>>> import numpy as np
>>> np.set_printoptions(precision=2, suppress=True, linewidth=200)
>>> rd = lambda a: np.round(a, 2) + 0
>>> feats = np.load("layer7.npy")
>>> print(feats)
[[ 2  3  4  5  6]
 [ 7  8  9 10 11]
 [12 13 14 15 16]
 [17 18 19 20 21]
 [22 23 24 25 26]
 [27 28 29 30 31]
 [32 33 34 35 36]
 [37 38 39 40 41]]
>>> rd(np.linalg.norm(feats, 2) / np.linalg.norm(feats))
np.float64(1.0)
>>> np.linalg.cond(feats) > 100
np.True_
>>> np.linalg.matrix_rank(feats, rtol=0.1)
np.int64(1)
>>> M2 = np.array([[8, -6], [-8, 0], [-3, 6], [4, -6], [1, 8]])
>>> np.linalg.matrix_rank(np.vstack([feats, M2.T]))
np.int64(4)
>>> np.vstack([feats, M2.T]).shape
(10, 5)
>>> np.einsum("ij,ij->i", feats, feats)
array([  90,  415,  990, 1815, 2890, 4215, 5790, 7615])
>>> feats @ M2
array([[  6,  30],
       [ 16,  40],
       [ 26,  50],
       [ 36,  60],
       [ 46,  70],
       [ 56,  80],
       [ 66,  90],
       [ 76, 100]])
>>> print(np.einsum("ik,kj->ji", feats, M2))
[[  6  16  26  36  46  56  66  76]
 [ 30  40  50  60  70  80  90 100]]
>>> M2.T @ feats.T
array([[  6,  16,  26,  36,  46,  56,  66,  76],
       [ 30,  40,  50,  60,  70,  80,  90, 100]])
>>> print(np.einsum("ik,kj->ij", feats, M2))
[[  6  30]
 [ 16  40]
 [ 26  50]
 [ 36  60]
 [ 46  70]
 [ 56  80]
 [ 66  90]
 [ 76 100]]
>>> np.einsum("ij->j", feats)
array([156, 164, 172, 180, 188])
>>> t3 = np.stack([feats, 5 * feats, feats[::-1]])
>>> np.einsum("bij,cij->bc", t3, t3)
array([[ 23820, 119100,  13320],
       [119100, 595500,  66600],
       [ 13320,  66600,  23820]])
>>> (t3 @ feats.T).shape
(3, 8, 8)
>>> M = np.load("block6.npy")
>>> M
array([[1, 0, 0],
       [0, 0, 1],
       [0, 1, 0]])
>>> rd(np.linalg.svd(M, compute_uv=False))
array([1., 1., 1.])
>>> M[:, 1] @ M[:, 0]
np.int64(0)
>>> M.T @ M
array([[1, 0, 0],
       [0, 1, 0],
       [0, 0, 1]])
>>> (np.linalg.matrix_power((M != 0) + (M.T != 0) + np.eye(3), 3) > 0).astype(int)
array([[1, 0, 0],
       [0, 1, 1],
       [0, 1, 1]])
>>> W = np.array([[-1, 2, 0], [-1, 2, 2], [0, 0, -1]])
>>> beta = np.array([1, -1, 2])
>>> act = np.maximum(M @ W + beta, 0)
>>> act
array([[0, 1, 2],
       [1, 0, 1],
       [0, 1, 4]])
>>> Z = np.array([[0, 1, 1], [1, 0, 1], [0, 1, 0]])
>>> act @ Z
array([[1, 2, 1],
       [0, 2, 1],
       [1, 4, 1]])
>>> vals, vecs = np.linalg.eig(M)
>>> print(rd(np.sort(np.linalg.eigvals(M.T))))
[-1.  1.  1.]
>>> M @ vecs[:, 0] - vals[0] * vecs[:, 0]
array([0., 0., 0.])
>>> np.prod(vals)
np.float64(-1.0)
>>> vals
array([ 1., -1.,  1.])
>>> M2 = np.linalg.inv(M)
>>> rd(np.linalg.det(M) * M2)
array([[-1.,  0.,  0.],
       [ 0.,  0., -1.],
       [ 0., -1.,  0.]])
>>> np.allclose(M2, M.T)
True
>>> M2
array([[1., 0., 0.],
       [0., 0., 1.],
       [0., 1., 0.]])
>>> mat = np.load("a.npy")
>>> print(mat)
[[ 1 -2  3]
 [ 3  1  1]
 [-3  3  1]]
>>> M2 = np.array([[-6, 5, 1], [0, -7, 8]])
>>> Z = np.kron(M2, mat)
>>> Z.shape
(6, 9)
>>> Z
array([[ -6,  12, -18,   5, -10,  15,   1,  -2,   3],
       [-18,  -6,  -6,  15,   5,   5,   3,   1,   1],
       [ 18, -18,  -6, -15,  15,   5,  -3,   3,   1],
       [  0,   0,   0,  -7,  14, -21,   8, -16,  24],
       [  0,   0,   0, -21,  -7,  -7,  24,   8,   8],
       [  0,   0,   0,  21, -21,  -7, -24,  24,   8]])
